$ python3 -q
>>> import numpy as np
>>> from numpy import linalg as LA
>>> np.set_printoptions(suppress=True, linewidth=100)
>>> rnd = lambda a: np.round(a, 1) + 0
>>> W0 = np.loadtxt("sample9.csv", delimiter=",")
>>> W0
array([[ -0.6,   0.7,   0.5,  -1.6,  -0.2,   0.2,   1. ],
       [ -1. ,  -0.5,   0.1,   2.1,   1.5,  -2.2,   0. ],
       [ -0.5,   1.2,   0.3,  -0.9,  -0.2,  -1.3,   0.4],
       [ -0.1,  -1.3,  -1.9,  -0.8,  -0.6,   1.5,  -2.1],
       [ -1.1,  -0.1,   1.1,   0. ,  -0.1,  -0.3,   0.2],
       [ -0.1,   0.9,  -0.8,   0.4,  -1.4,   1.3,   0.8],
       [  0.4,  -0.7,  -0.6,  -1.8,   2. ,  -0.9,  -0.6],
       [ -2. ,   1. ,   1.3,  -0.2,  -0.9,   0.3,   0.8],
       [ -2.1,  -0.1,  -0.1,  -0.5,   0.7,   1.7,  -0.6],
       [  0.5,   1.3,  -0.4,  -0.7,   1.5,  -1.1,   0.4],
       [  0. ,  -0.5,   0.3,  -0.1,   0.7,  -0.8,  -0.1],
       [ -0.4,   0.7,  -0.5,   2.2,  -0.5,  -1. ,  -0.1],
       [ -0.5,  -1.6,  -0.1,   0.4,   2.2,   0.3,  -1.1],
       [ -1.3,   0.5,   1. ,  -0.4,  -1.6,   0.8,  -0.5],
       [ -2.3,  -0.3,  -0.1,   0.1,   1.5,  -0.8,   0.1],
       [  0.2,  -0.6,   0.7,   2. ,   1.2,  -1.4,  -0.8],
       [  1.3,   0.9,   0.6,  -2. ,   2.6,  -2.1,   0.8],
       [  0.3,  -0.7,  -1.2,   0.5,  -1.4,  -1.7,  -1.1],
       [-32. ,   0. ,  -8. ,   0. ,   0. ,  20. , -30. ],
       [ -0.2,  -1.1,  -1.1,   0.3,  -0.4,  -0.6,  -0.5],
       [ -0.9,  -0.8,  -0.9,   0.5,   1.2,  -0.1,   1. ],
       [  1.7,  -1.4,  -0.4,   0.5,   0.4,  -0.5,  -0.6],
       [  0.2,   0.9,  -0.6,   0.1,  -1.5,   0.5,   0.3]])
>>> vec = np.array([-1, 1, -9, -3, -5, -8, 3])
>>> y = W0 @ vec
>>> rnd(LA.pinv(W0) @ W0)
array([[1., 0., 0., 0., 0., 0., 0.],
       [0., 1., 0., 0., 0., 0., 0.],
       [0., 0., 1., 0., 0., 0., 0.],
       [0., 0., 0., 1., 0., 0., 0.],
       [0., 0., 0., 0., 1., 0., 0.],
       [0., 0., 0., 0., 0., 1., 0.],
       [0., 0., 0., 0., 0., 0., 1.]])
>>> rnd(LA.solve(W0.T @ W0, W0.T @ y))
array([-1.,  1., -9., -3., -5., -8.,  3.])
>>> rng = np.random.default_rng(4908)
>>> y = y + 0.1 * rng.normal(size=23)
>>> rnd(y)
array([   4.1,    3.5,   14.2,    3. ,   -5.2,    6.1,    5.2,   -3.5,  -14.5,    8.9,   -0.2,
          9.3,  -18.1,   -5.9,    1.9,  -10.3,    6.2,   25.5, -145.9,   13.3,    4.4,   -0.8,
         10.4])
>>> c, *_ = LA.lstsq(W0, y)
>>> rnd(W0.T @ (y - W0 @ c))
array([0., 0., 0., 0., 0., 0., 0.])
>>> c.round()
array([-1.,  1., -9., -3., -5., -8.,  3.])
>>> [round(float(LA.norm(LA.solve(W0.T @ W0 + lam * np.eye(7), W0.T @ y))), 2) for lam in (0, 1, 10, 100)]
[13.77, 12.54, 7.41, 3.17]
